$ python3 -q
>>> import numpy as np
>>> from numpy import linalg as LA
>>> np.set_printoptions(precision=3, suppress=True, linewidth=160, legacy="1.25")
>>> mat = np.load("data.npy")
>>> mat
array([[ 7.572,  4.905,  7.782,  7.02 ,  5.851, 10.197,  6.592],
       [ 6.546,  3.758,  8.34 ,  6.675,  3.232,  9.619,  5.222],
       [ 2.492, -4.361,  5.43 ,  3.775, -6.612,  3.236, -1.733],
       [ 2.405, -3.591,  6.716,  4.117, -6.959,  4.178, -1.477],
       [ 5.819, -5.867, -3.85 ,  2.654,  2.632, -0.861,  0.473],
       [ 5.743, -0.851,  3.479,  4.815,  1.708,  4.926,  2.557],
       [ 2.454, -4.628,  5.13 ,  3.666, -6.678,  2.958, -1.88 ],
       [ 3.96 ,  5.   , 15.656,  7.577, -3.965, 12.886,  3.537],
       [ 6.01 ,  7.93 , 15.45 ,  8.54 ,  1.18 , 14.77 ,  6.55 ],
       [ 5.926,  5.483, 12.134,  7.503,  1.302, 12.034,  5.429],
       [ 7.202, -3.113, -2.88 ,  3.637,  5.993,  1.298,  2.839]])
>>> np.unique(mat.round(6), axis=0).shape
(11, 7)
>>> np.allclose(mat[:-1].T @ LA.lstsq(mat[:-1].T, mat[-1])[0], mat[-1])
True
>>> LA.lstsq(mat[:-1].T, mat[-1])[2]
3
>>> np.abs(np.diag(LA.qr(mat)[1])) > 1e-9
array([ True,  True,  True, False, False, False, False])
>>> J = np.load("layer16.npy")
>>> J
array([[ 4,  5,  6,  7,  8,  9, 10],
       [11, 12, 13, 14, 15, 16, 17],
       [18, 19, 20, 21, 22, 23, 24],
       [25, 26, 27, 28, 29, 30, 31],
       [32, 33, 34, 35, 36, 37, 38],
       [39, 40, 41, 42, 43, 44, 45],
       [46, 47, 48, 49, 50, 51, 52],
       [53, 54, 55, 56, 57, 58, 59],
       [60, 61, 62, 63, 64, 65, 66],
       [67, 68, 69, 70, 71, 72, 73],
       [74, 75, 76, 77, 78, 79, 80],
       [81, 82, 83, 84, 85, 86, 87]])
>>> Y = J / np.sqrt((J ** 2).mean(axis=1, keepdims=True))
>>> J - J.mean(axis=1, keepdims=True)
array([[-3., -2., -1.,  0.,  1.,  2.,  3.],
       [-3., -2., -1.,  0.,  1.,  2.,  3.],
       [-3., -2., -1.,  0.,  1.,  2.,  3.],
       [-3., -2., -1.,  0.,  1.,  2.,  3.],
       [-3., -2., -1.,  0.,  1.,  2.,  3.],
       [-3., -2., -1.,  0.,  1.,  2.,  3.],
       [-3., -2., -1.,  0.,  1.,  2.,  3.],
       [-3., -2., -1.,  0.,  1.,  2.,  3.],
       [-3., -2., -1.,  0.,  1.,  2.,  3.],
       [-3., -2., -1.,  0.,  1.,  2.,  3.],
       [-3., -2., -1.,  0.,  1.,  2.,  3.],
       [-3., -2., -1.,  0.,  1.,  2.,  3.]])
>>> Y[2]
array([0.853, 0.901, 0.948, 0.995, 1.043, 1.09 , 1.138])
>>> W2 = np.array([[2, 1, 2, -1, 3, -2, 0, 1, -1],
...     [1, 2, 3, -3, 0, -3, 0, 0, 0],
...     [-2, 1, 2, -1, 0, -2, 0, -1, -3]])
>>> rng = np.random.default_rng(902277)
>>> m1 = rng.normal(size=(13, 3)) @ W2 + np.array([-1, -3, 3, 0, 0, 1, 3, -5, -4])
>>> m1
array([[ 1.858, -0.73 ,  6.056, -3.753, -0.016, -2.056,  3.   , -4.313, -1.918],
       [ 2.663, -1.946,  5.485, -0.677,  5.742, -1.485,  3.   , -2.98 , -5.596],
       [-2.699, -5.842, -1.23 ,  4.294, -0.088,  5.23 ,  3.   , -5.123, -4.252],
       [-3.704, -3.006,  2.761, -0.22 , -2.887,  1.239,  3.   , -6.465, -4.547],
       [-7.255, -0.312,  7.01 , -4.053, -5.781, -3.01 ,  3.   , -8.81 , -7.723],
       [ 0.13 , -2.755,  3.546, -0.19 ,  1.423,  0.454,  3.   , -4.407, -4.119],
       [-1.598, -1.469,  5.773, -1.821,  0.763, -1.773,  3.   , -5.444, -6.349],
       [ 2.163, -2.475,  3.504, -1.072,  1.109,  0.496,  3.   , -3.692, -1.555],
       [-1.303, -6.734, -2.004,  6.198,  3.412,  6.004,  3.   , -3.92 , -5.308],
       [-2.45 , -6.802, -3.554,  4.853, -2.852,  7.554,  3.   , -5.2  , -0.796],
       [ 0.477, -6.271, -3.703,  3.11 , -4.404,  7.703,  3.   , -4.342,  3.845],
       [-1.468, -9.932, -8.567,  9.228, -2.138, 12.567,  3.   , -4.086,  1.593],
       [-5.329, -0.035,  8.109, -3.784, -1.874, -4.109,  3.   , -7.574, -9.225]])
>>> U, sv, vt = LA.svd(m1)
>>> sv.round(3) + 0
array([32.564, 31.498, 13.466,  8.971,  0.   ,  0.   ,  0.   ,  0.   ,  0.   ])
>>> Y = U[:, :4] @ np.diag(sv[:4]) @ vt[:4]
>>> LA.matrix_rank(Y)
4
>>> LA.matrix_rank(m1, rtol=0.05)
4
>>> Y
array([[ 1.858, -0.73 ,  6.056, -3.753, -0.016, -2.056,  3.   , -4.313, -1.918],
       [ 2.663, -1.946,  5.485, -0.677,  5.742, -1.485,  3.   , -2.98 , -5.596],
       [-2.699, -5.842, -1.23 ,  4.294, -0.088,  5.23 ,  3.   , -5.123, -4.252],
       [-3.704, -3.006,  2.761, -0.22 , -2.887,  1.239,  3.   , -6.465, -4.547],
       [-7.255, -0.312,  7.01 , -4.053, -5.781, -3.01 ,  3.   , -8.81 , -7.723],
       [ 0.13 , -2.755,  3.546, -0.19 ,  1.423,  0.454,  3.   , -4.407, -4.119],
       [-1.598, -1.469,  5.773, -1.821,  0.763, -1.773,  3.   , -5.444, -6.349],
       [ 2.163, -2.475,  3.504, -1.072,  1.109,  0.496,  3.   , -3.692, -1.555],
       [-1.303, -6.734, -2.004,  6.198,  3.412,  6.004,  3.   , -3.92 , -5.308],
       [-2.45 , -6.802, -3.554,  4.853, -2.852,  7.554,  3.   , -5.2  , -0.796],
       [ 0.477, -6.271, -3.703,  3.11 , -4.404,  7.703,  3.   , -4.342,  3.845],
       [-1.468, -9.932, -8.567,  9.228, -2.138, 12.567,  3.   , -4.086,  1.593],
       [-5.329, -0.035,  8.109, -3.784, -1.874, -4.109,  3.   , -7.574, -9.225]])
>>> round(float(LA.norm(m1 - Y) / LA.norm(m1)), 3)
0.0
>>> np.round(np.abs(m1 - Y).max(), 3)
0.0
>>> r = LA.matrix_rank(m1)
>>> r
4
>>> N = LA.svd(m1)[2][r:].T
>>> LA.matrix_rank(m1.T @ m1), LA.matrix_rank(m1 @ m1.T)
(4, 4)
>>> [int(LA.matrix_rank(np.delete(m1, i, axis=0))) for i in range(13)]
[4, 4, 4, 4, 4, 4, 4, 4, 4, 4, 4, 4, 4]
>>> round(m1[4] @ m1[8], 3)
19.121
>>> LA.norm(m1, axis=0)
array([11.398, 17.118, 18.781, 15.003, 11.217, 19.372, 10.817, 19.266, 18.009])
>>> LA.norm(m1, axis=1).argmax()
11
>>> round(float(LA.norm(m1, 1)), 3), round(LA.norm(m1, np.inf), 3)
(66.356, 52.58)
>>> round(float(LA.norm(m1[4], 1)), 3), round(float(LA.norm(m1[4], np.inf)), 3)
(46.955, 8.81)
>>> round(float(LA.norm(m1, "nuc")), 3)
86.498
>>> np.round(LA.norm(m1) ** 2 / LA.norm(m1, 2) ** 2, 3)
2.183
>>> round(float(LA.norm(m1, 2)), 3)
32.564
>>> T = np.stack([m1, 2 * m1, m1[::-1]])
>>> T.shape
(3, 13, 9)
>>> (T @ m1.T).shape
(3, 13, 13)
>>> LA.norm(T, axis=(1, 2))
array([48.108, 96.215, 48.108])
>>> LA.matrix_rank(T)
array([4, 4, 4])
>>> A = np.load("sample6.npy")
>>> A
array([[ 3, -4,  5,  2, -3, -1, -2,  0],
       [-1, -4,  4,  4,  0, -3,  5, -2],
       [-3,  0, -4, -2,  4, -5, -4,  4],
       [ 3, -3, -1, -4,  4, -5, -3, -3],
       [ 4,  2, -2,  3,  5,  3, -2, -4],
       [-1,  1, -1, -2,  3,  3,  5,  5],
       [ 2,  4,  2, -5, -1,  2, -4,  1],
       [-3, -2, -2,  4,  2,  0, -2,  0],
       [ 0, -1, -3,  2,  2, -3, -2,  5]])
>>> m1 @ LA.pinv(m1) @ m1
array([[ 1.858, -0.73 ,  6.056, -3.753, -0.016, -2.056,  3.   , -4.313, -1.918],
       [ 2.663, -1.946,  5.485, -0.677,  5.742, -1.485,  3.   , -2.98 , -5.596],
       [-2.699, -5.842, -1.23 ,  4.294, -0.088,  5.23 ,  3.   , -5.123, -4.252],
       [-3.704, -3.006,  2.761, -0.22 , -2.887,  1.239,  3.   , -6.465, -4.547],
       [-7.255, -0.312,  7.01 , -4.053, -5.781, -3.01 ,  3.   , -8.81 , -7.723],
       [ 0.13 , -2.755,  3.546, -0.19 ,  1.423,  0.454,  3.   , -4.407, -4.119],
       [-1.598, -1.469,  5.773, -1.821,  0.763, -1.773,  3.   , -5.444, -6.349],
       [ 2.163, -2.475,  3.504, -1.072,  1.109,  0.496,  3.   , -3.692, -1.555],
       [-1.303, -6.734, -2.004,  6.198,  3.412,  6.004,  3.   , -3.92 , -5.308],
       [-2.45 , -6.802, -3.554,  4.853, -2.852,  7.554,  3.   , -5.2  , -0.796],
       [ 0.477, -6.271, -3.703,  3.11 , -4.404,  7.703,  3.   , -4.342,  3.845],
       [-1.468, -9.932, -8.567,  9.228, -2.138, 12.567,  3.   , -4.086,  1.593],
       [-5.329, -0.035,  8.109, -3.784, -1.874, -4.109,  3.   , -7.574, -9.225]])
>>> try:
...     LA.inv(m1)
... except LA.LinAlgError as e:
...     print(repr(e))
... 
LinAlgError('Last 2 dimensions of the array must be square')
>>> np.allclose(m1[:-1].T @ LA.lstsq(m1[:-1].T, m1[-1])[0], m1[-1])
True
>>> LA.lstsq(m1[:-1].T, m1[-1])[2]
4
>>> np.abs(np.diag(LA.qr(m1)[1])) > 1e-9
array([ True,  True,  True,  True, False, False, False, False, False])
>>> Y = np.c_[A[:, :7] @ np.array([[6, -8, -5, -5, -5, -3, 5],
...     [-8, -3, 4, -5, 5, -6, -7],
...     [4, 9, 2, 7, 3, 7, 5],
...     [8, 7, -5, 2, -4, 8, -5],
...     [-1, -4, 2, 2, -3, 8, 5],
...     [6, 5, -2, -4, -5, 2, -2],
...     [2, -6, 3, 9, -1, 5, 5]]), np.array([1, 0, 2, 1, 1, 2, 1, 0, 1])]
>>> Y
array([[ 79,  66, -41,  24, -12,  30,  35,   1],
       [ 66,  39,  -2, 118,  -9, 106,  54,   0],
       [-92, -43,  23, -25,  28, -33, -15,   2],
       [-34, -75,   0, -14,  -1, -23,  66,   1],
       [ 33, -28, -33, -58, -56,  22, -10,   1],
       [ -9, -45,  32,  28, -14,  29,  27,   2],
       [-47,  -7,  17, -72,  33, -80, -12,   1],
       [ 16,  44, -19,   5, -21,  45, -31,   0],
       [-12, -21, -16, -14, -11,   1, -12,   1]])
>>> np.round(LA.lstsq(A, Y[:, 0])[0], 3) + 0
array([ 6., -8.,  4.,  8., -1.,  6.,  2.,  0.])
>>> LA.matrix_rank(Y)
8
>>> np.round(LA.norm(Y - A @ LA.lstsq(A, Y)[0], axis=0), 3) + 0
array([0.   , 0.   , 0.   , 0.   , 0.   , 0.   , 0.   , 0.615])
>>> F = np.loadtxt("dump.csv", delimiter=",")
>>> F
array([[1., 0., 2., 1., 0., 0., 0., 2., 0., 0., 1., 1.],
       [2., 2., 2., 2., 2., 0., 0., 2., 0., 0., 0., 2.],
       [1., 0., 2., 1., 2., 1., 0., 1., 1., 0., 0., 1.],
       [2., 0., 0., 2., 1., 1., 1., 0., 0., 0., 2., 0.],
       [1., 2., 1., 1., 2., 2., 1., 1., 1., 2., 0., 1.],
       [0., 0., 1., 1., 0., 0., 1., 1., 0., 0., 1., 1.]])
>>> U, sv, vt = LA.svd(mat)
>>> sv.round(3) + 0
array([49.148, 19.779, 15.851,  0.   ,  0.   ,  0.   ,  0.   ])
>>> Y = U[:, :3] @ np.diag(sv[:3]) @ vt[:3]
>>> round(np.abs(mat - Y).max(), 3)
0.0
>>> LA.matrix_rank(mat, rtol=0.05)
3
>>> round(LA.norm(mat - Y, 2), 3), round(sv[3], 3)
(0.0, 0.0)
>>> M = np.load("test1.npy")
>>> M
array([[ 0.773, -0.31 , -0.186, -0.021, -0.227, -0.31 , -0.227, -0.269],
       [-0.31 ,  0.577, -0.254, -0.028, -0.31 , -0.423, -0.31 , -0.367],
       [-0.186, -0.254,  0.848, -0.017, -0.186, -0.254, -0.186, -0.22 ],
       [-0.021, -0.028, -0.017,  0.998, -0.021, -0.028, -0.021, -0.024],
       [-0.227, -0.31 , -0.186, -0.021,  0.773, -0.31 , -0.227, -0.269],
       [-0.31 , -0.423, -0.254, -0.028, -0.31 ,  0.577, -0.31 , -0.367],
       [-0.227, -0.31 , -0.186, -0.021, -0.227, -0.31 ,  0.773, -0.269],
       [-0.269, -0.367, -0.22 , -0.024, -0.269, -0.367, -0.269,  0.682]])
>>> np.round(LA.norm(M, 2), 3)
1.0
>>> round(float(LA.norm(M) ** 2 / LA.norm(M, 2) ** 2), 3)
8.0
>>> round(float(LA.norm(M[0] - M[1])), 3)
1.414
>>> M[0] @ M[1]
0.0
>>> round(LA.norm(M[0], 1), 3), round(float(LA.norm(M[0], np.inf)), 3)
(2.323, 0.773)
>>> vals, V = LA.eigvalsh(M)
Traceback (most recent call last):
  File "<python-input-71>", line 1, in <module>
    vals, V = LA.eigvalsh(M)
    ^^^^^^^
ValueError: too many values to unpack (expected 2)
>>> vals, V = LA.eigh(M)
>>> V @ np.diag(vals) @ V.T
array([[ 0.773, -0.31 , -0.186, -0.021, -0.227, -0.31 , -0.227, -0.269],
       [-0.31 ,  0.577, -0.254, -0.028, -0.31 , -0.423, -0.31 , -0.367],
       [-0.186, -0.254,  0.848, -0.017, -0.186, -0.254, -0.186, -0.22 ],
       [-0.021, -0.028, -0.017,  0.998, -0.021, -0.028, -0.021, -0.024],
       [-0.227, -0.31 , -0.186, -0.021,  0.773, -0.31 , -0.227, -0.269],
       [-0.31 , -0.423, -0.254, -0.028, -0.31 ,  0.577, -0.31 , -0.367],
       [-0.227, -0.31 , -0.186, -0.021, -0.227, -0.31 ,  0.773, -0.269],
       [-0.269, -0.367, -0.22 , -0.024, -0.269, -0.367, -0.269,  0.682]])
>>> round(vals.sum(), 3), np.trace(M)
(6.0, 6.0)
>>> LA.eigvalsh(M + 2 * np.eye(8))
array([1., 3., 3., 3., 3., 3., 3., 3.])
>>> np.unique(vals.round(6) + 0, return_counts=True)[1]
array([1, 7])
